$ python3 -q
>>> import numpy as np
>>> from numpy import linalg as LA
>>> np.set_printoptions(precision=4, suppress=True, linewidth=140)
>>> F = np.load("x.npy")
>>> F
array([[ 6.,  4.,  1., -5.],
       [-6., -3.,  0.,  6.],
       [-1.,  0.,  2.,  1.],
       [ 3.,  4.,  1., -2.]])
>>> A2 = F / LA.norm(F, axis=1, keepdims=True)
>>> G = A2 @ A2.T
>>> LA.norm(A2, axis=1)
array([1., 1., 1., 1.])
>>> G
array([[ 1.    , -0.9813, -0.416 ,  0.9303],
       [-0.9813,  1.    ,  0.5443, -0.852 ],
       [-0.416 ,  0.5443,  1.    , -0.2236],
       [ 0.9303, -0.852 , -0.2236,  1.    ]])
>>> (np.abs(G) > 0.9).astype(int)
array([[1, 1, 0, 1],
       [1, 1, 0, 0],
       [0, 0, 1, 0],
       [1, 0, 0, 1]])
>>> x = np.array([0, 0, -4, 0])
>>> target = F @ x
>>> coef, lr = np.zeros(4), 1 / LA.norm(F, 2) ** 2
>>> for i in range(10):
...     coef -= lr * F.T @ (F @ coef - target)
...     if i % 2 == 0: print(i, round(LA.norm(F @ coef - target), 4))
... 
0 8.8057
2 8.1138
4 7.4943
6 6.9399
8 6.444
>>> round(float(LA.cond(F)), 4)
45.6406
>>> coef
array([-0.0418, -0.576 , -0.9763, -0.1599])
>>> f = np.array([0, 2, 1, 2])
>>> A2 = F + np.outer(f, np.eye(4)[0])
>>> LA.matrix_rank(LA.inv(A2) - LA.inv(F), tol=1e-8)
np.int64(1)
>>> def softmax(z):
...     e = np.exp(z - z.max(axis=-1, keepdims=True))
...     return e / e.sum(axis=-1, keepdims=True)
... 
>>> softmax(F[3])
array([0.259 , 0.7042, 0.0351, 0.0017])
>>> softmax(F).sum(axis=1)
array([1., 1., 1., 1.])
>>> np.round(softmax(10 * F[3]), 4) + 0
array([0., 1., 0., 0.])
>>> S = F @ F.T / np.sqrt(4)
>>> np.round(softmax(S + np.triu(np.full(S.shape, -np.inf), 1)), 4) + 0
array([[1.    , 0.    , 0.    , 0.    ],
       [0.    , 1.    , 0.    , 0.    ],
       [0.    , 0.9525, 0.0474, 0.    ],
       [0.9994, 0.    , 0.    , 0.0006]])
>>> np.round(softmax(S), 4) + 0
array([[1.    , 0.    , 0.    , 0.    ],
       [0.    , 1.    , 0.    , 0.    ],
       [0.    , 0.952 , 0.0474, 0.0005],
       [0.9994, 0.    , 0.    , 0.0006]])
>>> q, r_ = LA.qr(F)
>>> r_
array([[-9.0554, -5.9633, -0.773 ,  8.0615],
       [ 0.    , -2.3322, -1.4537, -0.8889],
       [ 0.    ,  0.    , -1.8136,  0.0334],
       [ 0.    ,  0.    ,  0.    , -0.47  ]])
>>> np.trace(q @ q.T)
np.float64(4.0)
>>> np.abs(np.diag(r_))
array([9.0554, 2.3322, 1.8136, 0.47  ])
>>> np.round(q.T @ q, 4) + 0
array([[1., 0., 0., 0.],
       [0., 1., 0., 0.],
       [0., 0., 1., 0.],
       [0., 0., 0., 1.]])
>>> E = np.loadtxt("data.csv", delimiter=",")
>>> E
array([[ 2., -3.,  6., -3.],
       [-6.,  8.,  3.,  3.],
       [ 0.,  9., -4.,  9.],
       [ 6., -3., -3.,  2.]])
>>> rng = np.random.default_rng(6543)
>>> lab = rng.permutation(4)
>>> lab
array([3, 0, 2, 1])
>>> A2 = E[lab][:, lab]
>>> A2
array([[ 2.,  6., -3., -3.],
       [-3.,  2.,  6., -3.],
       [ 9.,  0., -4.,  9.],
       [ 3., -6.,  3.,  8.]])
>>> np.allclose(A2, E)
False
>>> np.trace(A2)
np.float64(8.0)
